>>> import numpy as np
>>> np.set_printoptions(precision=1, suppress=True, linewidth=200)
>>> rnd = lambda a: np.round(a, 1) + 0
>>> J = np.load("test13.npy")
>>> J
array([[0., 1., 1., 1.],
       [1., 0., 1., 1.],
       [1., 1., 0., 1.],
       [1., 1., 1., 0.]])
>>> np.all(np.linalg.eigvalsh(J) > 0)
np.False_
>>> [round(float(np.linalg.det(J[:i, :i])), 2) + 0 for i in range(1, 5)]
[0.0, -1.0, 2.0, -3.0]
>>> print(rnd(np.linalg.eigvalsh(J).min()))
-1.0
>>> try:
...     np.linalg.cholesky(J)
... except np.linalg.LinAlgError as e:
...     print("failed:", e)
... 
failed: Matrix is not positive definite
>>> q, _ = np.linalg.qr(np.array([[-0.7, 0.3, -0.4],
...     [-1.0, -1.0, 0.2],
...     [0.4, 1.9, 0.3],
...     [-0.5, -1.0, 2.4],
...     [-0.6, -0.3, 1.1]]))
>>> F = q @ q.T
>>> rnd(F)
array([[ 0.6,  0.4,  0.2, -0.2,  0.2],
       [ 0.4,  0.5, -0.3,  0. ,  0.2],
       [ 0.2, -0.3,  0.9,  0. ,  0.1],
       [-0.2,  0. ,  0. ,  0.8,  0.3],
       [ 0.2,  0.2,  0.1,  0.3,  0.3]])
>>> # symmetric, so the eigenvalues are real
>>> Uu, sig, Vh = np.linalg.svd(F)
>>> np.argmax(sig[:-1] / (sig[1:] + 1e-6)) + 1
np.int64(3)
>>> A2 = Uu[:, :3] @ np.diag(sig[:3]) @ Vh[:3]
>>> rnd(np.linalg.norm(F - A2) / np.linalg.norm(F))
np.float64(0.0)
>>> np.linalg.matrix_rank(F, rtol=0.05)
np.int64(3)
>>> np.linalg.matrix_rank(A2)
np.int64(3)
>>> rnd(A2)
array([[ 0.6,  0.4,  0.2, -0.2,  0.2],
       [ 0.4,  0.5, -0.3,  0. ,  0.2],
       [ 0.2, -0.3,  0.9,  0. ,  0.1],
       [-0.2,  0. ,  0. ,  0.8,  0.3],
       [ 0.2,  0.2,  0.1,  0.3,  0.3]])
>>> print(np.abs(np.diag(np.linalg.qr(F)[1])) > 1e-9)
[ True  True  True False False]
>>> np.linalg.lstsq(F[:-1].T, F[-1])[2]
np.int32(3)
>>> print(np.allclose(F[:-1].T @ np.linalg.lstsq(F[:-1].T, F[-1])[0], F[-1]))
True
>>> feats = np.loadtxt("case5.csv", delimiter=",")
>>> feats
array([[0., 0., 0., 1.],
       [0., 0., 1., 0.],
       [0., 1., 0., 0.],
       [1., 0., 0., 0.]])
>>> q, vecs = np.linalg.qr(feats[:, :2])[0], np.linalg.qr(feats[:, 2:])[0]
>>> sig = np.linalg.svd(q.T @ vecs, compute_uv=False)
>>> print(sig)
[0. 0.]
>>> np.degrees(np.arccos(sig.clip(0, 1)))
array([90., 90.])
>>> rnd(np.linalg.norm(q @ q.T - vecs @ vecs.T, 2))
np.float64(1.0)
>>> W0 = np.load("m.npy")
>>> print(W0)
[[ 1.8  7.6  1.8  5.8 -0.5]
 [-0.4 -1.2 -0.2 -0.6 -0.3]
 [ 0.1  0.8  0.2  1.5  0. ]
 [-0.8 -1.1 -0.5 -0.6  0.2]
 [ 0.8  3.2  0.9  2.4  0. ]
 [ 0.5  2.2  0.8  1.3  0.4]
 [ 0.  -0.3 -0.2 -0.1  0.2]
 [ 1.4  5.1  1.3  4.6  0.3]
 [ 0.4  0.1  0.1  0.6 -0.1]
 [-0.4 -1.5 -0.1 -1.3 -0.2]]
>>> f = np.array([-1, 0])
>>> np.array([np.convolve(row, f, "same") for row in W0])
array([[-1.8, -7.6, -1.8, -5.8,  0.5],
       [ 0.4,  1.2,  0.2,  0.6,  0.3],
       [-0.1, -0.8, -0.2, -1.5,  0. ],
       [ 0.8,  1.1,  0.5,  0.6, -0.2],
       [-0.8, -3.2, -0.9, -2.4,  0. ],
       [-0.5, -2.2, -0.8, -1.3, -0.4],
       [ 0. ,  0.3,  0.2,  0.1, -0.2],
       [-1.4, -5.1, -1.3, -4.6, -0.3],
       [-0.4, -0.1, -0.1, -0.6,  0.1],
       [ 0.4,  1.5,  0.1,  1.3,  0.2]])
>>> P = W0 @ np.linalg.solve(W0.T @ W0, W0.T)
>>> print(rnd(P @ W0[:, 4]))
[-0.5 -0.3  0.   0.2  0.   0.4  0.2  0.3 -0.1 -0.2]
>>> rnd(np.trace(P))
np.float64(5.0)
>>> np.allclose(P @ P, P)
True
>>> data = np.load("x.npy")
>>> print(data)
[[4. 3. 0.]
 [3. 4. 0.]
 [0. 0. 4.]]
>>> x = np.array([2, 1, 8])
>>> y = data @ x
>>> y
array([11., 10., 32.])
>>> rnd(np.linalg.solve(data, data[:, 1]))
array([0., 1., 0.])
>>> rnd(np.linalg.solve(data, y))
array([2., 1., 8.])
>>> m1 = np.loadtxt("arr.csv", delimiter=",")
>>> print(rnd(m1))
[[0.  0.  0. ]
 [0.  0.3 0.5]
 [0.  0.5 0.7]]
>>> Uu, sig, Vh = np.linalg.svd(m1)
>>> print(np.argmax(sig[:-1] / (sig[1:] + 1e-6)) + 1)
1
>>> A2 = Uu[:, :1] @ np.diag(sig[:1]) @ Vh[:1]
>>> print(rnd(np.linalg.norm(m1 - A2) / np.linalg.norm(m1)))
0.0
>>> rnd(A2)
array([[0. , 0. , 0. ],
       [0. , 0.3, 0.5],
       [0. , 0.5, 0.7]])
>>> np.linalg.matrix_rank(m1, rtol=0.05)
np.int64(1)
>>> np.allclose(m1 @ m1.T, m1.T @ m1)
True
>>> print(rnd(np.linalg.matrix_power(m1, 4)))
[[0.  0.  0. ]
 [0.  0.3 0.5]
 [0.  0.5 0.7]]
>>> print(rnd(np.abs(np.linalg.eigvals(m1)).max()))
1.0
>>> rnd((m1 + m1.T) / 2)
array([[0. , 0. , 0. ],
       [0. , 0.3, 0.5],
       [0. , 0.5, 0.7]])
>>> np.allclose(m1, m1.T)
True
>>> rnd(np.sort(np.abs(np.linalg.eigvals(m1))))
array([0., 0., 1.])
>>> rnd(np.linalg.det(m1))
np.float64(0.0)
>>> rnd(np.linalg.norm(F[3] - F[1]))
np.float64(1.1)
>>> rnd(np.linalg.norm(F) ** 2 / np.linalg.norm(F, 2) ** 2)
np.float64(3.0)
>>> rnd(F[3] @ F[1])
np.float64(0.0)
>>> rnd(np.linalg.norm(F, axis=1))
array([0.8, 0.7, 0.9, 0.9, 0.5])
>>> rnd(np.linalg.norm(m1, 2) / np.linalg.norm(m1))
np.float64(1.0)
>>> np.linalg.matrix_rank(m1, rtol=0.1)
np.int64(1)
>>> [round(float(x), 1) for x in np.linalg.svd(m1, compute_uv=False)[:3]]
[1.0, 0.0, 0.0]
>>> np.argsort(-np.linalg.norm(m1, axis=0).round(6), kind="stable")[:3]
array([2, 1, 0])
>>> M = np.array([[389, 129, -232, 3, 73],
...     [129, 147, -151, -69, -65],
...     [-232, -151, 396, 133, -70],
...     [3, -69, 133, 291, 15],
...     [73, -65, -70, 15, 195]])
>>> f = np.array([-1, 3, -4, -1, 5])
>>> A2 = M + np.outer(f, np.eye(5)[2])
>>> np.linalg.matrix_rank(np.linalg.inv(A2) - np.linalg.inv(M), tol=1e-8)
np.int64(1)
>>> P = np.triu(np.array([[-3, 0, 3, -1, -1],
...     [-2, 3, 1, 3, 1],
...     [3, 1, -1, -2, -1],
...     [-1, 1, -1, -3, -2],
...     [3, 2, 2, 3, 2]]), 1) + np.eye(5)
>>> A2 = P @ M @ np.linalg.inv(P)
>>> print(np.trace(A2), np.trace(M))
1418.0 1418
>>> A2
array([[ -383.,  -190.,  2232.,  4747., 11186.],
       [  -21.,  -276.,   913.,  3585.,  8443.],
       [ -311.,    52.,  1081.,  1231.,  2885.],
       [ -143.,    61.,   641.,  1217.,  2496.],
       [   73.,   -65.,  -224.,  -165.,  -221.]])
>>> P @ M - M @ P
array([[-772., -319., -171., -369., -386.],
       [-150., -423.,  191.,  407., -137.],
       [ -79.,  203.,  651.,  416.,  356.],
       [-146.,  130.,  200.,  446.,  397.],
       [   0.,    0., -154.,  128.,   98.]])
>>> np.linalg.matrix_rank(A2)
np.int64(5)
>>> rnd(np.linalg.norm(M, 2))
np.float64(733.9)
>>> rnd(np.linalg.norm(M, 1)), rnd(np.linalg.norm(M, np.inf))
(np.float64(982.0), np.float64(982.0))
>>> rnd(np.linalg.norm(M[2], 1)), rnd(np.linalg.norm(M[2], np.inf))
(np.float64(982.0), np.float64(396.0))
>>> rnd(np.linalg.norm(M) ** 2 / np.linalg.norm(M, 2) ** 2)
np.float64(1.3)
>>> C2 = M.T @ M
>>> np.allclose(C2, C2.T)
True
>>> rnd(np.linalg.eigvalsh(C2)[::-1])
array([538665.9, 113831.1,  49392.3,  10986. ,    384.7])
>>> (M @ M.T).shape
(5, 5)
>>> np.linalg.matrix_rank(C2)
np.int64(5)
>>> E = np.load("sample8.npy")
>>> print(E)
[[-5.  4. -2. -1.]
 [-4.  5. -4. -2.]
 [-4.  8. -7. -2.]
 [ 0.  0.  0. -2.]]
>>> A2 = E[0, 0] * E[1:] - np.outer(E[1:, 0], E[0])
>>> A2
array([[  0.,  -9.,  12.,   6.],
       [  0., -24.,  27.,   6.],
       [  0.,  -0.,   0.,  10.]])
>>> E[:, 0] / E[0, 0]
array([ 1. ,  0.8,  0.8, -0. ])
>>> print(np.linalg.matrix_rank(A2), np.linalg.matrix_rank(E))
3 4
>>> np.flatnonzero(~A2.round(6).any(axis=1))
array([], dtype=int64)
